$ python -q
>>> import numpy as np
>>> from numpy import linalg as LA
>>> np.set_printoptions(suppress=True, linewidth=120)
>>> arr = np.load("a.npy")
>>> arr
array([[ 3,  0,  0],
       [ 0, -3,  0],
       [ 0,  0,  8]])
>>> Y = arr ** -1
Traceback (most recent call last):
  File "<python-input-5>", line 1, in <module>
    Y = arr ** -1
        ~~~~^^~~~
ValueError: Integers to negative integer powers are not allowed.
>>> Y = LA.invert(arr)
Traceback (most recent call last):
  File "<python-input-6>", line 1, in <module>
    Y = LA.invert(arr)
        ^^^^^^^^^
AttributeError: module 'numpy.linalg' has no attribute 'invert'
>>> Y = LA.inv(arr)
>>> np.round(LA.cond(arr), 2)
np.float64(2.67)
>>> Y.round(2)
array([[ 0.33,  0.  ,  0.  ],
       [-0.  , -0.33, -0.  ],
       [ 0.  ,  0.  ,  0.12]])
>>> np.round(LA.slogdet(arr)[0], 2)
np.float64(-1.0)
>>> arr @ Y
array([[1., 0., 0.],
       [0., 1., 0.],
       [0., 0., 1.]])
>>> w, vecs = LA.eigh(Y)
>>> x = np.array([2, -2, 0])
>>> x @ Y @ x / (x @ x), round(w[0], 2), round(float(w[-1]), 2)
(np.float64(0.0), np.float64(-0.33), 0.33)
>>> np.round(vecs * np.abs(w) @ vecs.T, 2)
array([[0.33, 0.  , 0.  ],
       [0.  , 0.33, 0.  ],
       [0.  , 0.  , 0.12]])
>>> np.round(vecs * np.maximum(w, 0) @ vecs.T, 2)
array([[0.33, 0.  , 0.  ],
       [0.  , 0.  , 0.  ],
       [0.  , 0.  , 0.12]])
>>> J = np.load("out18.npy")
>>> J
array([[ 12.31,  -8.21,  -4.68],
       [  4.43,  15.41,  -2.93],
       [ -4.32,  -3.19, -17.21],
       [-12.22,   2.08,   1.16]])
>>> def softmax(z):
...     e = np.exp(z - z.max(axis=-1, keepdims=True))
...     return e / e.sum(axis=-1, keepdims=True)
... 
>>> np.round(softmax(10 * J[1]), 2) + 0
array([0., 1., 0.])
>>> np.round(softmax(J[1] + -1), 2) + 0
array([0., 1., 0.])
>>> att = J @ J.T / np.sqrt(3)
>>> softmax(att)[1] @ J
array([ 4.43, 15.41, -2.93])
>>> softmax(att).round(6).argmax(axis=1)
array([0, 1, 2, 3])
>>> np.round(softmax(att + np.triu(np.full(att.shape, -np.inf), 1)), 2) + 0
array([[1., 0., 0., 0.],
       [0., 1., 0., 0.],
       [0., 0., 1., 0.],
       [0., 0., 0., 1.]])
>>> q, vecs = LA.qr(J[:, :1])[0], LA.qr(J[:, 1:])[0]
>>> sig = LA.svd(q.T @ vecs, compute_uv=False)
>>> (sig > 0.9).sum()
np.int64(0)
>>> sig.round(2)
array([0.14])
>>> x = np.array([4, 0, 4])
>>> np.round(J @ x, 2)
array([ 30.52,   6.  , -86.12, -44.24])
>>> np.sign((J @ x).round(6))
array([ 1.,  1., -1., -1.])
>>> LA.norm(J @ x) <= LA.norm(J, 2) * LA.norm(x) + 1e-9
np.True_
>>> (J @ x).argmax()
np.int64(0)
>>> J * x
array([[ 49.24,  -0.  , -18.72],
       [ 17.72,   0.  , -11.72],
       [-17.28,  -0.  , -68.84],
       [-48.88,   0.  ,   4.64]])
>>> np.round(J @ np.ones(3), 2)
array([ -0.58,  16.91, -24.72,  -8.98])
>>> x @ J
Traceback (most recent call last):
  File "<python-input-37>", line 1, in <module>
    x @ J
    ~~^~~
ValueError: matmul: Input operand 1 has a mismatch in its core dimension 0, with gufunc signature (n?,k),(k,m?)->(n?,m?) (size 4 is different from 3)
>>> feats = np.load("case18.npy")
>>> feats
array([[0, 0, 2],
       [0, 1, 2],
       [0, 0, 1]])
>>> # triangular
>>> x = np.array([-2, -2, -1])
>>> h1 = np.maximum(feats @ x, 0)
>>> np.round(np.tanh(feats @ x), 2)
array([-0.96, -1.  , -0.76])
>>> np.flatnonzero(h1 > 1e-9)
array([], dtype=int64)
>>> feats * (h1 > 1e-9)[:, None]
array([[0, 0, 0],
       [0, 0, 0],
       [0, 0, 0]])
>>> K = np.load("m.npy")
>>> K
array([[ 0, -6,  4, -6],
       [ 0,  0, -5,  0],
       [ 0,  0,  0, -4],
       [ 0,  0,  0,  0]])
>>> # triangular, det is the product of the diagonal
>>> left, sig, VT = LA.svd(K)
>>> sig.round(2)
array([10.01,  4.74,  2.53,  0.  ])
>>> Y = left[:, :3] @ np.diag(sig[:3]) @ VT[:3]
>>> round(np.abs(K - Y).max(), 2)
np.float64(0.0)
>>> Y.round(2) + 0
array([[ 0., -6.,  4., -6.],
       [ 0.,  0., -5.,  0.],
       [ 0.,  0.,  0., -4.],
       [ 0.,  0.,  0.,  0.]])
>>> round(float(LA.norm(K - Y, 2)), 2), sig[3]
(0.0, np.float64(0.0))
>>> x = np.array([-9, -8, 5, -2])
>>> np.einsum("ij,j->i", K, x)
array([ 80, -25,   8,   0])
>>> K @ x
array([ 80, -25,   8,   0])
>>> LA.norm(K @ x) <= LA.norm(K, 2) * LA.norm(x) + 1e-9
np.True_
>>> K @ np.eye(4)[3]
array([-6.,  0., -4.,  0.])
>>> np.round(np.trace(LA.pinv(K) @ K), 2)
np.float64(3.0)
>>> np.allclose(K[:-1].T @ LA.lstsq(K[:-1].T, K[-1])[0], K[-1])
True
>>> m1 = np.load("test13.npy")
>>> m1.round(2)
array([[ 0.15, -1.25,  3.  ],
       [-1.35, -8.75,  3.  ],
       [ 0.76,  1.8 ,  3.  ],
       [ 0.22, -0.89,  3.  ],
       [ 1.7 ,  6.48,  3.  ],
       [ 0.55,  0.75,  3.  ],
       [ 0.63,  1.13,  3.  ],
       [ 1.09,  3.44,  3.  ],
       [ 0.54,  0.69,  3.  ],
       [ 0.78,  1.88,  3.  ],
       [ 1.49,  5.43,  3.  ],
       [ 2.49, 10.45,  3.  ]])
>>> # looks like rank 2
>>> left, sig, VT = LA.svd(m1)
>>> vecs = VT[:(sig > 1e-8).sum()]
>>> rng = np.random.default_rng(74)
>>> x = m1[4] + 5 * m1[10] + rng.integers(2) * np.eye(3)[0]
>>> x.round(2)
array([ 9.12, 33.62, 18.  ])
>>> np.round(vecs.T @ vecs, 2)
array([[ 0.05,  0.19,  0.13],
       [ 0.19,  0.96, -0.03],
       [ 0.13, -0.03,  0.98]])
>>> np.allclose(vecs.T @ vecs @ x, x)
True
>>> blk = np.stack([m1, 4 * m1, m1[::-1]])
>>> np.round(np.einsum("bij,cij->bc", blk, blk), 2)
array([[ 405.24, 1620.98,   41.19],
       [1620.98, 6483.91,  164.75],
       [  41.19,  164.75,  405.24]])
>>> (blk @ m1.T).shape
(3, 12, 12)
>>> LA.matrix_rank(blk)
array([2, 2, 2])
>>> LA.matrix_rank(blk.reshape(3, -1))
np.int64(2)
>>> blk.shape
(3, 12, 3)
>>> C2 = feats.T @ feats
>>> np.round(LA.svd(feats, compute_uv=False) ** 2, 2)
array([9.47, 0.53, 0.  ])
>>> mat = np.loadtxt("sample9.csv", delimiter=",")
>>> mat.round(2)
array([[ 0.09,  0.  , -1.  ,  0.  ],
       [ 0.  ,  1.  ,  0.  ,  0.  ],
       [ 1.  ,  0.  ,  0.09,  0.  ],
       [ 0.  ,  0.  ,  0.  ,  1.  ]])
>>> x = np.array([-4, 0, -4, -4])
>>> h1 = np.maximum(mat @ x, 0)
>>> np.round(mat * (h1 > 1e-9)[:, None], 2)
array([[ 0.09,  0.  , -1.  ,  0.  ],
       [ 0.  ,  0.  ,  0.  ,  0.  ],
       [ 0.  ,  0.  ,  0.  ,  0.  ],
       [ 0.  ,  0.  ,  0.  ,  0.  ]])
>>> np.round(np.maximum(mat @ x, 0) - np.maximum(-mat @ x, 0), 2)
array([ 3.64,  0.  , -4.33, -4.  ])
>>> np.round(np.maximum(mat @ (3 * x), 0), 2)
array([10.91,  0.  ,  0.  ,  0.  ])
>>> np.round(np.tanh(mat @ x), 2)
array([ 1.,  0., -1., -1.])
>>> np.round(mat.T @ h1, 2)
array([ 0.32,  0.  , -3.62,  0.  ])
>>> hat = np.triu(np.array([[1, 0, 1, 2], [5, -3, 0, -5], [-4, 3, -2, 4], [-5, -3, -1, 3]]), 1) + np.eye(4)
>>> Y = hat @ mat @ LA.inv(hat)
>>> LA.matrix_rank(Y)
np.int64(4)
>>> np.round(hat @ mat - mat @ hat, 2)
array([[ 1.  ,  0.  ,  0.  ,  5.81],
       [ 0.  ,  0.  ,  0.  ,  0.  ],
       [ 0.  ,  0.  , -1.  ,  1.66],
       [ 0.  ,  0.  ,  0.  ,  0.  ]])
>>> np.round(np.poly(Y), 2)
array([ 1.  , -2.17,  2.35, -2.17,  1.  ])
>>> np.round(LA.det(Y), 2)
np.float64(1.0)
>>> u = np.array([0, 2, 2, 2])
>>> Y = mat + np.outer(u, np.eye(4)[0])
>>> round(float(LA.det(Y) / LA.det(mat)), 2), np.round(1 + LA.solve(mat, u)[0], 2)
(2.99, np.float64(2.99))
>>> LA.matrix_rank(LA.inv(Y) - LA.inv(mat), tol=1e-8)
np.int64(1)
>>> np.round(LA.eigvals(mat), 2)
array([0.09+1.j, 0.09-1.j, 1.  +0.j, 1.  +0.j])
>>> np.round(np.poly(mat), 2)
array([ 1.  , -2.17,  2.35, -2.17,  1.  ])
>>> np.round(LA.det(mat[::-1]), 2)
np.float64(1.0)
>>> Y = mat + rng.integers(-2, 3, (4, 1)) @ rng.integers(-2, 3, (1, 4))
>>> Y.round(2)
array([[ 2.09,  2.  ,  1.  , -4.  ],
       [-1.  ,  0.  , -1.  ,  2.  ],
       [ 1.  ,  0.  ,  0.09,  0.  ],
       [ 2.  ,  2.  ,  2.  , -3.  ]])
>>> LA.matrix_rank(Y - mat, tol=1e-8)
np.int64(1)
>>> np.abs(Y - mat).sum(axis=1)
array([10.,  5.,  0., 10.])
>>> E = np.load("data.npy")
>>> E
array([[ 0.5 ,  2.5 ,  1.7 ],
       [-0.2 , -1.  , -1.2 ],
       [-1.3 , -6.49,  1.4 ],
       [-0.1 , -0.49, -0.2 ],
       [ 0.2 ,  1.03,  0.3 ],
       [ 0.  ,  0.02, -1.  ],
       [ 2.2 , 10.96, -1.3 ],
       [ 0.8 ,  3.98, -1.1 ],
       [-1.7 , -8.51,  1.1 ],
       [-1.9 , -9.47, -0.1 ],
       [-1.1 , -5.48, -0.6 ],
       [ 1.1 ,  5.53, -1.5 ],
       [ 0.4 ,  1.99, -0.5 ],
       [-0.5 , -2.49, -0.2 ],
       [ 0.1 ,  0.54,  0.1 ],
       [ 1.5 ,  7.47, -0.1 ],
       [ 1.6 ,  8.  ,  1.1 ],
       [-1.1 , -5.48,  1.5 ],
       [ 0.4 ,  2.  ,  0.5 ],
       [ 0.8 ,  3.98,  0.  ],
       [ 0.5 ,  2.51,  0.2 ]])
>>> Y = np.c_[J[:, :2] @ np.array([[-1, 3], [-1, -1]]), np.array([0, 1, 9, 3])]
>>> Y.round(2)
array([[ -4.1 ,  45.14,   0.  ],
       [-19.84,  -2.12,   1.  ],
       [  7.51,  -9.77,   9.  ],
       [ 10.14, -38.74,   3.  ]])
>>> np.round(LA.norm(Y - J @ LA.lstsq(J, Y)[0], axis=0), 2) + 0
array([0.  , 0.  , 1.08])
>>> np.round(LA.lstsq(J, Y[:, 0])[0], 2) + 0
array([-1., -1.,  0.])
>>> LA.matrix_rank(Y)
np.int64(3)
